$ python3 -q
>>> import numpy as np
>>> from numpy import linalg as LA
>>> np.set_printoptions(precision=1, suppress=True, linewidth=160)
>>> def rnd(a):
...     return np.round(a, 1) + 0
... 
>>> A = np.load("sample0.npy")
>>> print(A)
[[ 0.6  0.3 -0.2  0.   0.3 -0.6]
 [-0.1  0.  -1.9  2.3 -0.9  1. ]
 [ 0.7  0.3  0.6 -0.6  0.  -0.7]]
>>> t3 = np.stack([A, -2 * A, A[::-1]])
>>> print(t3.shape)
(3, 3, 6)
>>> print(LA.matrix_rank(t3.reshape(3, -1)))
2
>>> Y = A / np.sqrt((A ** 2).mean(axis=1, keepdims=True))
>>> print(rnd(A - A.mean(axis=1, keepdims=True)))
[[ 0.5  0.2 -0.3 -0.1  0.2 -0.7]
 [-0.2 -0.1 -2.   2.2 -1.   0.9]
 [ 0.6  0.2  0.5 -0.6 -0.1 -0.8]]
>>> print(rnd(LA.norm(Y, axis=1)))
[2.4 2.4 2.4]
>>> print(rnd(Y[1]))
[-0.1  0.  -1.4  1.7 -0.7  0.7]
>>> C = np.array([[1, -2, 3, 1], [3, 1, 2, 2], [0, -3, -2, 0]])
>>> J = np.repeat(C, 27 // 3, axis=0)
>>> rng = np.random.default_rng(702524)
>>> J = J + 0.3 * rng.normal(size=J.shape)
>>> print(rnd(J))
[[ 0.6 -2.2  3.2  1.4]
 [ 1.3 -2.5  2.7  1.4]
 [ 0.9 -1.8  3.   1. ]
 [ 1.1 -2.5  3.   0.3]
 [ 0.7 -1.9  3.   1.3]
 [ 1.  -2.   3.1  1.5]
 [ 1.2 -2.4  3.   0.7]
 [ 1.  -2.5  2.7  0.4]
 [ 1.2 -2.6  2.7  1. ]
 [ 2.5  0.9  1.7  2.1]
 [ 2.6  0.9  2.   2.6]
 [ 2.9  1.1  2.6  1.8]
 [ 3.3  0.6  1.8  1.9]
 [ 3.1  1.1  1.9  2.6]
 [ 3.3  0.5  2.3  2.4]
 [ 2.9  1.1  1.8  1.6]
 [ 2.9  1.3  2.2  2. ]
 [ 3.   1.   1.8  1.9]
 [ 0.8 -2.5 -1.4  0.1]
 [ 0.  -2.9 -1.7 -0.2]
 [ 0.4 -3.1 -1.8 -0.3]
 [ 0.  -2.6 -1.9  0.3]
 [-0.2 -2.9 -1.8  0. ]
 [-0.1 -3.5 -2.2  0.1]
 [ 0.1 -3.4 -2.3 -0.2]
 [-0.2 -2.7 -1.7  0.5]
 [-0.1 -3.5 -2.4 -0.2]]
>>> Y = J / np.sqrt((J ** 2).mean(axis=1, keepdims=True))
>>> print(rnd(LA.norm(Y, axis=1)))
[2. 2. 2. 2. 2. 2. 2. 2. 2. 2. 2. 2. 2. 2. 2. 2. 2. 2. 2. 2. 2. 2. 2. 2. 2. 2. 2.]
>>> print(LA.matrix_rank(J - J.mean(axis=1, keepdims=True)))
3
>>> print(rnd(J - J.mean(axis=1, keepdims=True)))
[[-0.1 -2.9  2.4  0.6]
 [ 0.6 -3.2  2.   0.7]
 [ 0.1 -2.6  2.2  0.2]
 [ 0.6 -2.9  2.5 -0.2]
 [-0.1 -2.7  2.3  0.5]
 [ 0.1 -2.9  2.2  0.6]
 [ 0.5 -3.   2.4  0.1]
 [ 0.6 -2.9  2.3  0. ]
 [ 0.6 -3.1  2.1  0.4]
 [ 0.7 -0.9 -0.1  0.3]
 [ 0.6 -1.1 -0.1  0.6]
 [ 0.8 -1.   0.5 -0.3]
 [ 1.4 -1.3 -0.1  0. ]
 [ 0.9 -1.  -0.3  0.4]
 [ 1.2 -1.6  0.2  0.3]
 [ 1.  -0.8 -0.1 -0.2]
 [ 0.8 -0.8  0.1 -0.1]
 [ 1.1 -1.  -0.1  0. ]
 [ 1.5 -1.7 -0.7  0.9]
 [ 1.2 -1.7 -0.5  1. ]
 [ 1.6 -1.9 -0.6  0.9]
 [ 1.1 -1.6 -0.8  1.3]
 [ 1.  -1.6 -0.6  1.2]
 [ 1.3 -2.1 -0.8  1.5]
 [ 1.5 -1.9 -0.8  1.3]
 [ 0.9 -1.6 -0.7  1.5]
 [ 1.4 -1.9 -0.8  1.4]]
>>> print(rnd(Y[13]))
[1.3 0.5 0.8 1.1]
>>> print(LA.matrix_rank(Y) == LA.matrix_rank(J))
True
>>> M = np.array([[2, 3, 0], [0, 3, 0], [0, 2, 2]])
>>> print(M)
[[2 3 0]
 [0 3 0]
 [0 2 2]]
>>> f, v = M[0], M[2]
>>> print(f @ f)
13
>>> print(f @ v)
6
>>> p = (f @ v) / (f @ f) * f
>>> print(LA.matrix_rank(np.outer(f, v)))
1
>>> print((v - p) @ f)
0.0
>>> print(rnd(v - p))
[-0.9  0.6  2. ]
>>> print(np.outer(f, v))
[[0 4 4]
 [0 6 6]
 [0 0 0]]
>>> proj = np.triu(np.array([[3, 8, 7], [3, 1, 5], [5, 2, 6]]), 1) + np.eye(3)
>>> Y = proj @ M @ LA.inv(proj)
>>> print(rnd(LA.det(Y)))
12.0
>>> print(np.trace(Y), np.trace(M))
7.0 7
>>> print(Y)
[[   2.   25. -125.]
 [   0.   13.  -55.]
 [   0.    2.   -8.]]
>>> print(proj @ M - M @ proj)
[[  0.  22. -15.]
 [  0.  10.  -5.]
 [  0.   0. -10.]]
>>> print(rnd(np.poly(Y)))
[  1.  -7.  16. -12.]
>>> W0 = np.array([[-2, 0, 0], [0, 3, 0], [0, 0, 2]])
>>> # equal to its transpose
>>> print(W0 @ W0)
[[4 0 0]
 [0 9 0]
 [0 0 4]]
>>> LA.determinant(W0)
Traceback (most recent call last):
  File "<python-input-44>", line 1, in <module>
    LA.determinant(W0)
    ^^^^^^^^^^^^^^
AttributeError: module 'numpy.linalg' has no attribute 'determinant'
>>> print((W0 - W0.T) / 2)
[[0. 0. 0.]
 [0. 0. 0.]
 [0. 0. 0.]]
>>> print(LA.matrix_power(W0, 4))
[[16  0  0]
 [ 0 81  0]
 [ 0  0 16]]
>>> print(rnd(np.abs(LA.eigvals(W0)).max()))
3.0
>>> print((W0 + W0.T) / 2)
[[-2.  0.  0.]
 [ 0.  3.  0.]
 [ 0.  0.  2.]]
>>> print(np.allclose(W0 @ W0.T, W0.T @ W0))
True
>>> print(np.trace(W0))
3
>>> X = np.loadtxt("layer3.csv", delimiter=",")
>>> print(rnd(X))
[[ 0.2  0.4  0.6 -0.6  0.4  0.1]
 [ 0.4  0.8 -0.3  0.3 -0.2 -0.1]
 [ 0.6 -0.3  0.6  0.4 -0.3 -0.1]
 [-0.6  0.3  0.4  0.6  0.3  0.1]
 [ 0.4 -0.2 -0.3  0.3  0.8 -0.1]
 [ 0.1 -0.1 -0.1  0.1 -0.1  1. ]]
>>> # symmetric
>>> x0 = np.array([3, 0, 1, -2, 1, -3])
>>> h = np.maximum(X @ x0, 0)
>>> print(np.flatnonzero(h > 1e-9))
[0 1 2 4]
>>> evals, V = LA.eigh(X)
>>> print(rnd(V.T @ X @ V))
[[-1.  0.  0.  0.  0.  0.]
 [ 0.  1.  0.  0.  0.  0.]
 [ 0.  0.  1.  0.  0.  0.]
 [ 0.  0.  0.  1.  0.  0.]
 [ 0.  0.  0.  0.  1.  0.]
 [ 0.  0.  0.  0.  0.  1.]]
>>> print(rnd(evals.sum()), np.trace(X))
4.0 4.0
>>> print(rnd(LA.eigvalsh(X + -3 * np.eye(6))))
[-4. -2. -2. -2. -2. -2.]
>>> print((evals > 1e-8).sum(), (evals < -1e-8).sum())
5 1
>>> labels = rng.permutation(6)
>>> print(labels)
[4 1 2 0 3 5]
>>> Y = X[labels][:, labels]
>>> print(rnd(Y))
[[ 0.8 -0.2 -0.3  0.4  0.3 -0.1]
 [-0.2  0.8 -0.3  0.4  0.3 -0.1]
 [-0.3 -0.3  0.6  0.6  0.4 -0.1]
 [ 0.4  0.4  0.6  0.2 -0.6  0.1]
 [ 0.3  0.3  0.4 -0.6  0.6  0.1]
 [-0.1 -0.1 -0.1  0.1  0.1  1. ]]
>>> print(np.trace(Y))
4.0
>>> x0 = np.array([8, 1, 8, -1, -6, -8])
>>> rhs = Y @ x0
>>> print(rnd(rhs))
[ 3.1 -3.9 -0.1 10.4  2.1 -9.6]
>>> print(rnd(LA.solve(Y, rhs + Y[:, 5])))
[ 8.  1.  8. -1. -6. -7.]
>>> print(rnd(LA.solve(Y, -1 * rhs)))
[-8. -1. -8.  1.  6.  8.]
>>> print(rnd(LA.solve(Y, rhs)))
[ 8.  1.  8. -1. -6. -8.]
>>> print(rnd(X @ X.T))
[[1. 0. 0. 0. 0. 0.]
 [0. 1. 0. 0. 0. 0.]
 [0. 0. 1. 0. 0. 0.]
 [0. 0. 0. 1. 0. 0.]
 [0. 0. 0. 0. 1. 0.]
 [0. 0. 0. 0. 0. 1.]]
>>> print(rnd(LA.svd(X, compute_uv=False)))
[1. 1. 1. 1. 1. 1.]
